% ipython --no-banner

In [1]: import numpy as np

In [2]: np.set_printoptions(suppress=True, linewidth=200)

In [3]: def tidy(a):
   ...:     return np.round(a, 2) + 0
   ...: 

In [4]: F = np.load("m.npy")

In [5]: F
Out[5]: 
array([[ 0.8 , -0.8 ,  0.1 ,  0.3 ,  1.8 , -2.5 ,  1.6 , -0.4 , -0.5 , -1.1 ,  0.  , -0.6 ],
       [ 1.6 ,  0.5 , -1.7 , -1.  ,  1.5 , -0.3 , -0.5 ,  1.  ,  0.2 ,  1.2 , -0.9 , -1.7 ],
       [ 1.5 ,  0.3 , -1.1 ,  0.9 , -0.6 , -0.1 ,  0.  , -1.2 ,  0.9 ,  1.1 , -0.5 , -0.4 ],
       [ 1.2 , -0.1 ,  1.  ,  0.6 ,  0.1 , -1.  ,  0.8 ,  0.9 , -0.8 ,  0.1 , -0.1 ,  0.6 ],
       [ 0.9 ,  0.2 , -0.5 , -0.7 , -0.3 ,  0.4 ,  1.4 , -0.4 , -1.1 , -0.5 ,  0.3 ,  2.5 ],
       [ 1.8 , -0.1 ,  1.2 ,  1.5 , -1.  ,  1.3 , -0.6 , -1.  , -0.4 ,  0.8 ,  1.6 ,  0.  ],
       [ 1.37,  0.  ,  1.39,  1.73, -1.48,  1.56, -0.5 , -1.23,  0.05,  0.86,  1.31, -0.04]])

In [6]: other = np.array([[-2, 0, -3],
   ...:     [1, 1, 3],
   ...:     [0, 3, -1],
   ...:     [-3, 0, -2],
   ...:     [-2, 3, 1],
   ...:     [2, 1, -3],
   ...:     [3, -3, 2],
   ...:     [3, 2, -3],
   ...:     [3, -2, -2],
   ...:     [3, 1, -1],
   ...:     [-3, 2, -2],
   ...:     [0, -3, 2]])

In [7]: np.linalg.matrix_rank(np.vstack([F, other.T]))
Out[7]: np.int64(10)

In [8]: tidy(np.einsum("ij,ij->i", F, F))
Out[8]: array([15.41, 15.47,  8.6 ,  6.29, 11.76, 14.35, 15.65])

In [9]: np.linalg.matrix_rank(F @ other)
Out[9]: np.int64(3)
